In [1]: import numpy as np

In [2]: from numpy import linalg as LA

In [3]: np.set_printoptions(precision=2, suppress=True, linewidth=100)

In [4]: def rd(a):
   ...:     return np.round(a, 2) + 0
   ...: 

In [5]: m1 = np.loadtxt("layer18.csv", delimiter=",")

In [6]: m1
Out[6]: 
array([[2., 5., 2., 1.],
       [5., 2., 5., 2.],
       [2., 5., 2., 5.],
       [1., 2., 5., 2.]])

In [7]: rng = np.random.default_rng(35)

In [8]: idx = rng.permutation(4)

In [9]: Y = m1[:, idx] * rng.choice([-1, 1], 4)

In [10]: print(Y)
[[ 5.  2. -1.  2.]
 [ 2.  5. -2.  5.]
 [ 5.  2. -5.  2.]
 [ 2.  5. -2.  1.]]

In [11]: U, _, vt = LA.svd(m1.T @ Y)

In [12]: rd(U @ vt)
Out[12]: 
array([[ 0.,  0.,  0.,  1.],
       [ 1.,  0.,  0.,  0.],
       [ 0.,  1.,  0.,  0.],
       [ 0.,  0., -1.,  0.]])

In [13]: rd(LA.lstsq(m1, Y)[0])
Out[13]: 
array([[ 0.,  0.,  0.,  1.],
       [ 1.,  0.,  0.,  0.],
       [ 0.,  1.,  0.,  0.],
       [ 0.,  0., -1.,  0.]])

In [14]: w, evecs = LA.eigh(m1)

In [15]: rd(evecs.T @ evecs)
Out[15]: 
array([[1., 0., 0., 0.],
       [0., 1., 0., 0.],
       [0., 0., 1., 0.],
       [0., 0., 0., 1.]])

In [16]: rd(LA.svd(m1, compute_uv=False))
Out[16]: array([12.28,  4.61,  2.61,  2.28])

In [17]: print(rd(np.abs(evecs[:, -1])))
[0.43 0.56 0.56 0.43]

In [18]: rd(w.sum()), np.trace(m1)
Out[18]: (np.float64(8.0), np.float64(8.0))

In [19]: (w > 1e-8).sum(), (w < -1e-8).sum()
Out[19]: (np.int64(2), np.int64(2))

In [20]: np.diff(m1, axis=0)
Out[20]: 
array([[ 3., -3.,  3.,  1.],
       [-3.,  3., -3.,  3.],
       [-1., -3.,  3., -3.]])

In [21]: m1[:, 4]
Traceback (most recent call last):
  Cell In[21], line 1
    m1[:, 4]
IndexError: index 4 is out of bounds for axis 1 with size 4


In [22]: Q = m1.astype(float).copy()

In [23]: for j in range(4):
    ...:     Q[:, j] -= Q[:, :j] @ (Q[:, :j].T @ Q[:, j])
    ...:     Q[:, j] /= LA.norm(Q[:, j])
    ...: 

In [24]: rd(Q.T @ m1)
Out[24]: 
array([[5.83, 5.49, 6.52, 4.12],
       [0.  , 5.28, 0.8 , 2.92],
       [0.  , 0.  , 3.86, 0.73],
       [0.  , 0.  , 0.  , 2.83]])

In [25]: print(rd(Q))
[[ 0.34  0.59 -0.18 -0.71]
 [ 0.86 -0.51 -0.05  0.  ]
 [ 0.34  0.59 -0.18  0.71]
 [ 0.17  0.2   0.96  0.  ]]

In [26]: rd(Q.T @ Q)
Out[26]: 
array([[1., 0., 0., 0.],
       [0., 1., 0., 0.],
       [0., 0., 1., 0.],
       [0., 0., 0., 1.]])

In [27]: C = np.array([[-1, -3, 0, -3], [0, 0, 3, -3]])

In [28]: F = rng.normal(size=(22, 2)) @ C + np.array([0, 1, -3, -3])

In [29]: rd(F)
Out[29]: 
array([[-1.45, -3.34, -2.99, -7.35],
       [ 1.42,  5.27, -3.17,  1.44],
       [-0.48, -0.45, -1.75, -5.69],
       [ 0.6 ,  2.8 , -9.18,  4.98],
       [-2.09, -5.28, -3.01, -9.28],
       [-0.47, -0.4 , -4.91, -2.48],
       [ 0.82,  3.47, -1.07, -2.46],
       [-0.95, -1.85, -5.83, -3.03],
       [ 0.56,  2.69, -5.11,  0.79],
       [ 1.09,  4.27, -5.5 ,  2.77],
       [ 0.12,  1.36, -8.24,  2.6 ],
       [-2.14, -5.43, -7.3 , -5.13],
       [ 0.39,  2.18,  2.34, -7.16],
       [ 0.42,  2.27, -2.87, -1.87],
       [-0.62, -0.87,  2.09, -9.97],
       [ 0.9 ,  3.7 ,  1.55, -4.85],
       [ 1.11,  4.34,  2.69, -5.35],
       [-1.14, -2.43, -1.34, -8.09],
       [ 0.31,  1.92,  1.78, -6.86],
       [-0.93, -1.79,  0.85, -9.64],
       [ 1.29,  4.88, -2.93,  0.81],
       [-0.34, -0.03, -1.16, -5.87]])

In [30]: # rank 3

In [31]: gram = F.T @ F

In [32]: rd(np.diag(gram))
Out[32]: array([ 23.85, 227.22, 395.51, 709.09])

In [33]: rd(LA.eigvalsh(gram)[::-1])
Out[33]: array([746.03, 395.12, 214.52,   0.  ])

In [34]: (F @ F.T).shape
Out[34]: (22, 22)

In [35]: rd(np.trace(gram)), rd((F ** 2).sum())
Out[35]: (np.float64(1355.67), np.float64(1355.67))

In [36]: Y = F + rng.integers(-2, 3, (22, 3)) @ rng.integers(-2, 3, (3, 4))

In [37]: rd(Y)
Out[37]: 
array([[ -4.45,  -6.34,   2.01,  -7.35],
       [  5.42,   6.27,  -0.17,   0.44],
       [ -0.48,   2.55,  -0.75,  -4.69],
       [ -1.4 ,  -5.2 ,  -5.18,   2.98],
       [  1.91,  -7.28,   2.99, -11.28],
       [  5.53,  -0.4 ,  -8.91,  -4.48],
       [ -7.18,  -1.53,  -0.07,  -1.46],
       [ -4.95,   0.15,  -7.83,  -1.03],
       [  9.56,   5.69,  -6.11,  -1.21],
       [  5.09,   5.27, -10.5 ,   1.77],
       [  2.12,  -2.64,  -8.24,   0.6 ],
       [ -3.14,  -0.43, -10.3 ,  -3.13],
       [ -1.61,  -5.82,   6.34,  -9.16],
       [  0.42,  -0.73,   0.13,  -2.87],
       [  1.38,  -4.87,   6.09, -11.97],
       [  2.9 ,   2.7 ,  -1.45,  -5.85],
       [ -5.89,   0.34,   4.69,  -4.35],
       [ -3.14,  -1.43,   1.66,  -7.09],
       [  0.31,  -4.08,   3.78,  -8.86],
       [ -1.93,  -5.79,   6.85, -10.64],
       [ -0.71,   5.88,   0.07,   1.81],
       [  1.66,   4.97,  -6.16,  -4.87]])

In [38]: rd(Y - F)
Out[38]: 
array([[-3., -3.,  5.,  0.],
       [ 4.,  1.,  3., -1.],
       [ 0.,  3.,  1.,  1.],
       [-2., -8.,  4., -2.],
       [ 4., -2.,  6., -2.],
       [ 6.,  0., -4., -2.],
       [-8., -5.,  1.,  1.],
       [-4.,  2., -2.,  2.],
       [ 9.,  3., -1., -2.],
       [ 4.,  1., -5., -1.],
       [ 2., -4.,  0., -2.],
       [-1.,  5., -3.,  2.],
       [-2., -8.,  4., -2.],
       [ 0., -3.,  3., -1.],
       [ 2., -4.,  4., -2.],
       [ 2., -1., -3., -1.],
       [-7., -4.,  2.,  1.],
       [-2.,  1.,  3.,  1.],
       [ 0., -6.,  2., -2.],
       [-1., -4.,  6., -1.],
       [-2.,  1.,  3.,  1.],
       [ 2.,  5., -5.,  1.]])

In [39]: np.abs(Y - F).sum(axis=1)
Out[39]: 
array([11.,  9.,  5., 16., 14., 12., 15., 10., 15., 11.,  8., 11., 16.,  7., 12.,  7., 14.,  7.,
       10., 12.,  7., 13.])
